$ ipython --no-banner

In [1]: import numpy as np

In [2]: import numpy.linalg as la

In [3]: np.set_printoptions(suppress=True, linewidth=140)

In [4]: tidy = lambda a: np.round(a, 2) + 0

In [5]: feats = 0.5 ** np.abs(np.subtract.outer(np.arange(10), np.arange(10)))

In [6]: tidy(feats)
Out[6]: 
array([[1.  , 0.5 , 0.25, 0.12, 0.06, 0.03, 0.02, 0.01, 0.  , 0.  ],
       [0.5 , 1.  , 0.5 , 0.25, 0.12, 0.06, 0.03, 0.02, 0.01, 0.  ],
       [0.25, 0.5 , 1.  , 0.5 , 0.25, 0.12, 0.06, 0.03, 0.02, 0.01],
       [0.12, 0.25, 0.5 , 1.  , 0.5 , 0.25, 0.12, 0.06, 0.03, 0.02],
       [0.06, 0.12, 0.25, 0.5 , 1.  , 0.5 , 0.25, 0.12, 0.06, 0.03],
       [0.03, 0.06, 0.12, 0.25, 0.5 , 1.  , 0.5 , 0.25, 0.12, 0.06],
       [0.02, 0.03, 0.06, 0.12, 0.25, 0.5 , 1.  , 0.5 , 0.25, 0.12],
       [0.01, 0.02, 0.03, 0.06, 0.12, 0.25, 0.5 , 1.  , 0.5 , 0.25],
       [0.  , 0.01, 0.02, 0.03, 0.06, 0.12, 0.25, 0.5 , 1.  , 0.5 ],
       [0.  , 0.  , 0.01, 0.02, 0.03, 0.06, 0.12, 0.25, 0.5 , 1.  ]])

In [7]: vec = np.ones(10)

In [8]: for _ in range(5):
   ...:     vec = feats @ vec
   ...:     vec /= la.norm(vec)
   ...:     print(round(vec @ feats @ vec, 2))
   ...: 
2.66
2.68
2.68
2.68
2.68

In [9]: tidy(la.eigvalsh(feats)[-1])
Out[9]: np.float64(2.68)

In [10]: other = feats / np.sqrt((feats ** 2).mean(axis=1, keepdims=True))

In [11]: tidy(la.norm(other, axis=1))
Out[11]: array([3.16, 3.16, 3.16, 3.16, 3.16, 3.16, 3.16, 3.16, 3.16, 3.16])

In [12]: la.matrix_rank(other) == la.matrix_rank(feats)
Out[12]: np.True_

In [13]: la.matrix_rank(feats - feats.mean(axis=1, keepdims=True))
Out[13]: np.int64(9)

In [14]: low = la.cholesky(feats)

In [15]: la.eigvalsh(feats).min() > 0
Out[15]: np.True_

In [16]: tidy(low @ low.T)
Out[16]: 
array([[1.  , 0.5 , 0.25, 0.12, 0.06, 0.03, 0.02, 0.01, 0.  , 0.  ],
       [0.5 , 1.  , 0.5 , 0.25, 0.12, 0.06, 0.03, 0.02, 0.01, 0.  ],
       [0.25, 0.5 , 1.  , 0.5 , 0.25, 0.12, 0.06, 0.03, 0.02, 0.01],
       [0.12, 0.25, 0.5 , 1.  , 0.5 , 0.25, 0.12, 0.06, 0.03, 0.02],
       [0.06, 0.12, 0.25, 0.5 , 1.  , 0.5 , 0.25, 0.12, 0.06, 0.03],
       [0.03, 0.06, 0.12, 0.25, 0.5 , 1.  , 0.5 , 0.25, 0.12, 0.06],
       [0.02, 0.03, 0.06, 0.12, 0.25, 0.5 , 1.  , 0.5 , 0.25, 0.12],
       [0.01, 0.02, 0.03, 0.06, 0.12, 0.25, 0.5 , 1.  , 0.5 , 0.25],
       [0.  , 0.01, 0.02, 0.03, 0.06, 0.12, 0.25, 0.5 , 1.  , 0.5 ],
       [0.  , 0.  , 0.01, 0.02, 0.03, 0.06, 0.12, 0.25, 0.5 , 1.  ]])

In [17]: tidy(np.diag(low) ** 2)
Out[17]: array([1.  , 0.75, 0.75, 0.75, 0.75, 0.75, 0.75, 0.75, 0.75, 0.75])

In [18]: th = np.radians(90)

In [19]: R = np.eye(10)

In [20]: R[9, 9] = R[3, 3] = np.cos(th)

In [21]: R[9, 3], R[3, 9] = -np.sin(th), np.sin(th)

In [22]: tidy(R)
Out[22]: 
array([[ 1.,  0.,  0.,  0.,  0.,  0.,  0.,  0.,  0.,  0.],
       [ 0.,  1.,  0.,  0.,  0.,  0.,  0.,  0.,  0.,  0.],
       [ 0.,  0.,  1.,  0.,  0.,  0.,  0.,  0.,  0.,  0.],
       [ 0.,  0.,  0.,  0.,  0.,  0.,  0.,  0.,  0.,  1.],
       [ 0.,  0.,  0.,  0.,  1.,  0.,  0.,  0.,  0.,  0.],
       [ 0.,  0.,  0.,  0.,  0.,  1.,  0.,  0.,  0.,  0.],
       [ 0.,  0.,  0.,  0.,  0.,  0.,  1.,  0.,  0.,  0.],
       [ 0.,  0.,  0.,  0.,  0.,  0.,  0.,  1.,  0.,  0.],
       [ 0.,  0.,  0.,  0.,  0.,  0.,  0.,  0.,  1.,  0.],
       [ 0.,  0.,  0., -1.,  0.,  0.,  0.,  0.,  0.,  0.]])

In [23]: other = feats @ R.T

In [24]: tidy(la.det(R)), np.trace(R)
Out[24]: (np.float64(1.0), np.float64(8.0))

In [25]: np.allclose(feats @ feats.T, other @ other.T)
Out[25]: True

In [26]: np.allclose(la.norm(feats, axis=1), la.norm(other, axis=1))
Out[26]: True

In [27]: u = np.array([-2, -1, 1, -2, -2, 0, 0, 0, 1, 2])

In [28]: other = feats + np.outer(u, np.eye(10)[6])

In [29]: la.matrix_rank(la.inv(other) - la.inv(feats), tol=1e-8)
Out[29]: np.int64(1)

In [30]: tidy(la.det(other) / la.det(feats)), tidy(1 + la.solve(feats, u)[6])
Out[30]: (np.float64(1.0), np.float64(1.0))

In [31]: other = np.array([[-0.4, 1.4, -1.5],
    ...:     [1.3, -0.7, -0.9],
    ...:     [0.8, 1.6, -0.9],
    ...:     [-0.1, -2.3, 0.2],
    ...:     [-0.9, 0.5, 1.8],
    ...:     [0.3, -0.7, 0.1]])

In [32]: C = np.array([[0.0, -0.1, -1.8, -2.1, 0.6, 2.8, -1.2, 1.4, -1.2, 0.3, -1.5, -0.2, 1.5],
    ...:     [0.5, -0.6, 0.4, 1.1, 1.5, -0.5, -1.0, -1.7, 0.4, 0.7, 0.4, 0.0, -0.2],
    ...:     [-0.2, 3.6, -0.1, -0.7, 0.9, 0.4, 1.6, -0.1, 0.2, -1.6, 1.2, -1.3, -1.4]])

In [33]: mat = other @ C

In [34]: tidy(mat)
Out[34]: 
array([[ 1.  , -6.2 ,  1.43,  3.43,  0.51, -2.42, -3.32, -2.79,  0.74,  3.26, -0.64,  2.03,  1.22],
       [-0.17, -2.95, -2.53, -2.87, -1.08,  3.63, -2.3 ,  3.1 , -2.02,  1.34, -3.31,  0.91,  3.35],
       [ 0.98, -4.28, -0.71,  0.71,  2.07,  1.08, -4.  , -1.51, -0.5 ,  2.8 , -1.64,  1.01,  2.14],
       [-1.19,  2.11, -0.76, -2.46, -3.33,  0.95,  2.74,  3.75, -0.76, -1.96, -0.53, -0.24,  0.03],
       [-0.11,  6.27,  1.64,  1.18,  1.83, -2.05,  3.46, -2.29,  1.64, -2.8 ,  3.71, -2.16, -3.97],
       [-0.37,  0.75, -0.83, -1.47, -0.78,  1.23,  0.5 ,  1.6 , -0.62, -0.56, -0.61, -0.19,  0.45]])

In [35]: vec = np.array([2, -2, 2, -1, -1, -1, -1, 1, 1, -2])

In [36]: target = feats @ vec

In [37]: tidy(target)
Out[37]: array([ 1.27, -0.45,  0.59, -1.06, -1.75, -1.81, -1.28,  0.11,  0.05, -1.47])

In [38]: tidy(la.solve(feats.T, feats[0]))
Out[38]: array([1., 0., 0., 0., 0., 0., 0., 0., 0., 0.])

In [39]: tidy(la.solve(feats, -1 * target))
Out[39]: array([-2.,  2., -2.,  1.,  1.,  1.,  1., -1., -1.,  2.])

In [40]: tidy(la.norm(mat, 2) / la.norm(mat))
Out[40]: np.float64(0.78)

In [41]: [round(float(x), 2) for x in la.svd(mat, compute_uv=False)[:3]]
Out[41]: [15.89, 11.87, 4.17]

In [42]: la.cond(mat) > 100
Out[42]: np.True_

In [43]: A = np.array([[42, 1, -2, 3, 1, 3],
    ...:     [3, 40, -3, 1, 0, 0],
    ...:     [2, 2, 19, 2, 0, -3],
    ...:     [3, -1, -1, 40, 2, -2],
    ...:     [3, 0, -3, 3, 19, -2],
    ...:     [3, 0, 2, 2, 3, 19]])

In [44]: W = np.array([[1, -5, -2],
    ...:     [1, 5, 3],
    ...:     [5, 4, -5],
    ...:     [-4, 1, 5],
    ...:     [-5, -2, -2],
    ...:     [-5, -2, 1]])

In [45]: coef = np.array([2, -1, -1])

In [46]: H = np.maximum(A @ W + coef, 0)

In [47]: H
Out[47]: 
array([[  3,   0,   0],
       [ 26, 173, 133],
       [108,  83,   0],
       [  0,  15, 189],
       [  0,   0,   0],
       [  0,   0,   6]])

In [48]: (H > 0).mean(axis=0)
Out[48]: array([0.5, 0.5, 0.5])

In [49]: (H > 0).astype(int)
Out[49]: 
array([[1, 0, 0],
       [1, 1, 1],
       [1, 1, 0],
       [0, 1, 1],
       [0, 0, 0],
       [0, 0, 1]])

In [50]: la.matrix_rank(H)
Out[50]: np.int64(3)

In [51]: C = np.array([[1, 2], [3, 1], [1, 2]])

In [52]: H @ C
Out[52]: 
array([[  3,   6],
       [678, 491],
       [357, 299],
       [234, 393],
       [  0,   0],
       [  6,  12]])

In [53]: (H @ C).round(6).argmax(axis=1)
Out[53]: array([1, 0, 0, 1, 0, 1])
